$ python -q
>>> import numpy as np
>>> np.set_printoptions(precision=2, suppress=True, linewidth=200, legacy="1.25")
>>> def tidy(a):
...     return np.round(a, 2) + 0
... 
>>> rng = np.random.default_rng(58)
>>> t = rng.uniform(0, 2 * np.pi, 38)
>>> Q, _ = np.linalg.qr(np.array([[0.7, 1.0],
...     [0.4, -0.6],
...     [1.4, 0.0],
...     [0.5, 2.2],
...     [0.3, 0.7],
...     [0.1, 0.2],
...     [2.3, -0.1],
...     [-0.2, -0.4],
...     [1.7, 0.2],
...     [0.8, -2.8]]))
>>> M = 3 * np.c_[np.cos(t), np.sin(t)] @ Q.T
>>> tidy(M)
array([[ 0.96, -0.3 ,  0.47,  1.77,  0.61,  0.18,  0.69, -0.36,  0.71, -1.77],
       [-0.99,  0.06, -0.91, -1.5 , -0.57, -0.17, -1.44,  0.34, -1.21,  0.98],
       [ 0.77, -0.48, -0.03,  1.71,  0.54,  0.15, -0.13, -0.31,  0.12, -2.2 ],
       [ 0.61, -0.54, -0.29,  1.55,  0.47,  0.13, -0.56, -0.26, -0.2 , -2.28],
       [-1.  ,  0.18, -0.71, -1.67, -0.6 , -0.18, -1.1 ,  0.36, -0.99,  1.39],
       [ 0.22, -0.58, -0.76,  1.06,  0.26,  0.07, -1.3 , -0.13, -0.8 , -2.12],
       [ 0.95, -0.31,  0.44,  1.77,  0.61,  0.18,  0.65, -0.36,  0.68, -1.8 ],
       [ 0.21, -0.58, -0.77,  1.04,  0.25,  0.06, -1.32, -0.13, -0.81, -2.11],
       [ 0.47,  0.42,  1.2 ,  0.14,  0.17,  0.06,  1.99, -0.12,  1.43,  1.05],
       [-0.9 , -0.1 , -1.1 , -1.17, -0.48, -0.15, -1.77,  0.3 , -1.41,  0.36],
       [ 0.43,  0.44,  1.19,  0.06,  0.14,  0.05,  1.97, -0.1 ,  1.41,  1.15],
       [ 0.86, -0.41,  0.18,  1.77,  0.58,  0.17,  0.21, -0.34,  0.37, -2.07],
       [-0.82, -0.19, -1.17, -0.94, -0.42, -0.13, -1.9 ,  0.26, -1.47,  0.  ],
       [ 0.91,  0.09,  1.09,  1.2 ,  0.49,  0.15,  1.75, -0.3 ,  1.4 , -0.41],
       [ 0.83, -0.44,  0.11,  1.75,  0.57,  0.16,  0.1 , -0.33,  0.29, -2.12],
       [ 0.28,  0.49,  1.13, -0.23,  0.04,  0.02,  1.88, -0.05,  1.31,  1.45],
       [-0.85, -0.16, -1.15, -1.02, -0.44, -0.14, -1.86,  0.27, -1.45,  0.12],
       [-0.98,  0.04, -0.93, -1.47, -0.56, -0.17, -1.48,  0.34, -1.23,  0.92],
       [ 0.83,  0.19,  1.17,  0.95,  0.42,  0.13,  1.9 , -0.26,  1.47, -0.01],
       [ 0.6 , -0.54, -0.31,  1.54,  0.46,  0.13, -0.58, -0.26, -0.22, -2.28],
       [ 0.47,  0.42,  1.2 ,  0.14,  0.17,  0.06,  1.99, -0.12,  1.43,  1.05],
       [-0.57, -0.37, -1.22, -0.34, -0.23, -0.08, -2.01,  0.16, -1.47, -0.81],
       [-0.47,  0.56,  0.48, -1.4 , -0.4 , -0.11,  0.86,  0.22,  0.44,  2.27],
       [-0.08, -0.54, -1.01,  0.58,  0.08,  0.01, -1.7 , -0.03, -1.14, -1.77],
       [ 0.35, -0.58, -0.62,  1.24,  0.33,  0.09, -1.09, -0.18, -0.62, -2.21],
       [-1.  ,  0.19, -0.7 , -1.68, -0.6 , -0.18, -1.08,  0.36, -0.98,  1.42],
       [ 0.31, -0.58, -0.67,  1.17,  0.31,  0.08, -1.17, -0.16, -0.69, -2.18],
       [ 0.78,  0.23,  1.19,  0.82,  0.38,  0.12,  1.94, -0.24,  1.49,  0.18],
       [-0.42, -0.44, -1.18, -0.03, -0.13, -0.05, -1.96,  0.1 , -1.4 , -1.17],
       [ 0.97, -0.02,  0.96,  1.43,  0.55,  0.17,  1.53, -0.33,  1.27, -0.83],
       [ 1.  , -0.11,  0.83,  1.58,  0.59,  0.18,  1.31, -0.35,  1.13, -1.15],
       [ 0.21, -0.58, -0.77,  1.03,  0.25,  0.06, -1.33, -0.13, -0.82, -2.1 ],
       [ 0.87, -0.41,  0.2 ,  1.77,  0.58,  0.17,  0.24, -0.34,  0.39, -2.05],
       [ 0.88,  0.13,  1.13,  1.1 ,  0.46,  0.14,  1.82, -0.29,  1.43, -0.25],
       [-0.9 , -0.1 , -1.1 , -1.17, -0.48, -0.15, -1.77,  0.3 , -1.41,  0.35],
       [-1.  ,  0.16, -0.74, -1.65, -0.6 , -0.18, -1.16,  0.36, -1.03,  1.33],
       [-0.79,  0.46, -0.02, -1.72, -0.55, -0.16,  0.05,  0.31, -0.18,  2.18],
       [-0.3 , -0.49, -1.14,  0.18, -0.06, -0.03, -1.9 ,  0.06, -1.33, -1.4 ]])
>>> z = M[:, 2] > np.median(M[:, 2])
>>> u = M[z].mean(axis=0) - M[~z].mean(axis=0)
>>> z.astype(int)
array([1, 0, 1, 1, 0, 0, 1, 0, 1, 0, 1, 1, 0, 1, 1, 1, 0, 0, 1, 0, 1, 0, 1, 0, 0, 0, 0, 1, 0, 1, 1, 0, 1, 1, 0, 0, 1, 0])
>>> feats = np.load("case5.npy")
>>> print(feats)
[[ 7  4  3  2  4  6 -4]
 [-6  5 -3  9  2  0  2]
 [ 8  1  6  4 -7 -3 -6]
 [ 9 -4 -6 -3  4  6  8]
 [-3 -4 -2 -1  4  5  8]
 [ 7 -3 -1 -4  8 -3 -3]
 [-7  1  8  0 -9  5 -8]
 [-1  8 -8 -3  6  1  6]
 [-5  1 -7  1  0 -9  1]]
>>> out = np.c_[feats[:, :4] @ np.array([[2, -1, -2, -2], [2, -1, -2, -1], [-2, 1, -2, 0], [1, 2, 2, -1]]), np.array([-5, -2, -4, -2, -1, -3, 0, 4, -1])]
>>> out
array([[ 18,  -4, -24, -20,  -5],
       [ 13,  16,  26,  -2,  -2],
       [ 10,   5, -22, -21,  -4],
       [ 19, -17,  -4, -11,  -2],
       [-11,   3,  16,  11,  -1],
       [  6, -13, -14,  -7,  -3],
       [-28,  14,  -4,  13,   0],
       [ 27, -21,  -4,  -3,   4],
       [  7,  -1,  24,   8,  -1]])
>>> tidy(np.linalg.lstsq(feats, out[:, 0])[0])
array([ 2.,  2., -2.,  1.,  0.,  0.,  0.])
>>> print(np.linalg.matrix_rank(out))
5
>>> x = np.array([-2, -1, 0, -3, -2, 0, -1])
>>> target = feats @ x
>>> c, lr = np.zeros(7), 1 / np.linalg.norm(feats, 2) ** 2
>>> for i in range(10):
...     c -= lr * feats.T @ (feats @ c - target)
...     if i % 2 == 0: print(i, round(np.linalg.norm(feats @ c - target), 2))
... 
0 37.2
2 23.3
4 15.83
6 11.44
8 8.68
>>> print(tidy(np.linalg.cond(feats)))
8.42
>>> W0 = np.load("x.npy")
>>> W0
array([[ 0,  0,  0,  0,  0,  0,  0,  0,  0,  0,  0,  0,  0],
       [ 1, -1,  0,  0,  0,  0,  0,  0,  0,  0,  0,  0,  0],
       [ 1,  1, -3,  0,  0,  0,  0,  0,  0,  0,  0,  0,  0],
       [-2, -3,  2, -1,  0,  0,  0,  0,  0,  0,  0,  0,  0],
       [ 3, -1,  2, -3, -2,  0,  0,  0,  0,  0,  0,  0,  0],
       [ 2,  2,  1,  0, -1,  2,  0,  0,  0,  0,  0,  0,  0],
       [ 0,  2,  1, -3, -1,  1,  0,  0,  0,  0,  0,  0,  0],
       [-2, -3, -1,  0,  0, -1, -1, -3,  0,  0,  0,  0,  0],
       [-1, -3,  2,  3, -2, -1,  1, -1, -2,  0,  0,  0,  0],
       [-2, -3,  1,  2,  2, -1,  2,  0, -2, -2,  0,  0,  0],
       [ 2, -3,  2,  3,  3, -1,  1,  3, -3,  2, -1,  0,  0],
       [-2, -2,  3, -1, -3, -3, -1, -1, -2,  2,  0, -2,  0],
       [ 3, -3, -2, -2,  1, -3,  1,  0, -1,  1,  0, -3, -3]])
>>> U, sigma, vt = np.linalg.svd(W0)
>>> V = vt[:(sigma > 1e-8).sum()]
>>> x = W0[6] + 3 * W0[9] + rng.integers(2) * np.eye(13)[2]
>>> x
array([-6., -7.,  5.,  3.,  5., -2.,  6.,  0., -6., -6.,  0.,  0.,  0.])
>>> np.linalg.matrix_rank(np.vstack([W0, x]))
12
>>> tidy(np.diag(V.T @ V))
array([1.  , 1.  , 1.  , 1.  , 1.  , 1.  , 0.79, 0.98, 0.91, 0.98, 0.62, 0.91, 0.83])
>>> data = np.array([[0, -1, 1, -1], [0, 0, -2, 0], [0, 0, 0, 0], [0, 0, 0, 0]])
>>> data
array([[ 0, -1,  1, -1],
       [ 0,  0, -2,  0],
       [ 0,  0,  0,  0],
       [ 0,  0,  0,  0]])
>>> rank = np.linalg.matrix_rank(data)
>>> rank
2
>>> N = np.linalg.svd(data)[2][rank:].T
>>> [int(np.linalg.matrix_rank(data[:, :j + 1])) for j in range(4)]
[0, 1, 2, 2]
>>> np.linalg.matrix_rank(data.T @ data), np.linalg.matrix_rank(data @ data.T)
(2, 2)
>>> N.shape
(4, 2)
>>> print(tidy(N @ N.T))
[[ 1.   0.   0.   0. ]
 [ 0.   0.5  0.  -0.5]
 [ 0.   0.   0.   0. ]
 [ 0.  -0.5  0.   0.5]]
>>> print(np.allclose(data @ N, 0))
True
>>> [int(np.linalg.matrix_rank(np.delete(data, i, axis=0))) for i in range(4)]
[1, 1, 2, 2]
>>> out = data + rng.integers(-2, 3, (4, 2)) @ rng.integers(-2, 3, (2, 4))
>>> out
array([[ 0,  1,  3,  0],
       [ 0, -1,  0,  1],
       [ 0,  5,  2,  1],
       [ 0,  4,  4,  2]])
>>> np.linalg.matrix_rank(out - data, tol=1e-8)
2
>>> np.abs(out - data).sum(axis=1)
array([ 5,  4,  8, 10])
>>> print(tidy(np.linalg.svd(out - data, compute_uv=False)))
[8.5  2.95 0.   0.  ]
>>> out - data
array([[ 0,  2,  2,  1],
       [ 0, -1,  2,  1],
       [ 0,  5,  2,  1],
       [ 0,  4,  4,  2]])
>>> tidy(np.linalg.norm(data, 2) / np.linalg.norm(data))
0.89
>>> np.linalg.cond(data) > 100
True
>>> np.linalg.matrix_rank(data, rtol=0.1)
2
>>> [round(float(x), 2) for x in np.linalg.svd(data, compute_uv=False)[:3]]
[2.36, 1.2, 0.0]
>>> out = np.array([[1, 2, 0, 2, 0, 1, -2, -1, -1, 0],
...     [-1, 2, -2, 1, 2, -1, 0, 1, -1, -1],
...     [1, 0, -1, 0, 0, -1, 1, -1, 0, -1],
...     [-2, 0, 0, 2, -2, -1, 0, 2, -1, 0],
...     [0, -2, 0, 0, 0, -2, 0, -1, -1, 0],
...     [0, -1, 2, -1, 2, -1, 2, -2, 0, 0]])
>>> J = out.T @ out
>>> J
array([[ 7,  0,  1, -3,  2,  3, -1, -7,  2,  0],
       [ 0, 13, -6,  7,  2,  5, -6,  4, -2, -2],
       [ 1, -6,  9, -4,  0,  1,  3, -5,  2,  3],
       [-3,  7, -4, 10, -4,  0, -6,  5, -5, -1],
       [ 2,  2,  0, -4, 12, -2,  4, -6,  0, -2],
       [ 3,  5,  1,  0, -2,  9, -5,  1,  3,  2],
       [-1, -6,  3, -6,  4, -5,  9, -3,  2, -1],
       [-7,  4, -5,  5, -6,  1, -3, 12, -1,  0],
       [ 2, -2,  2, -5,  0,  3,  2, -1,  4,  1],
       [ 0, -2,  3, -1, -2,  2, -1,  0,  1,  2]])
>>> out = np.array([[1, 0, 0],
...     [1, 0, 0],
...     [2, 1, 0],
...     [1, 1, 0],
...     [2, 1, 1],
...     [2, 2, 2],
...     [2, 1, 0],
...     [1, 0, 0],
...     [1, 2, 0],
...     [2, 1, 2]])
>>> np.linalg.matrix_rank(J @ out)
3
>>> print(np.einsum("ij,ij->i", J, J))
[126 343 182 277 228 159 218 306  68  28]
>>> np.vstack([J, out.T]).shape
(13, 10)
>>> out.T @ J.T
array([[  9,   8,  20, -16,  18,  22,   6, -13,  14,   6],
       [  9,   1,  17, -15,   6,  20,   3,  -9,  14,   7],
       [  8,   8,   8,  -6,   4,  20,  -8,  -4,   8,   6]])
>>> np.einsum("ik,kj->ji", J, out)
array([[  9,   8,  20, -16,  18,  22,   6, -13,  14,   6],
       [  9,   1,  17, -15,   6,  20,   3,  -9,  14,   7],
       [  8,   8,   8,  -6,   4,  20,  -8,  -4,   8,   6]])
>>> np.linalg.matrix_rank(np.vstack([J, out.T]))
9
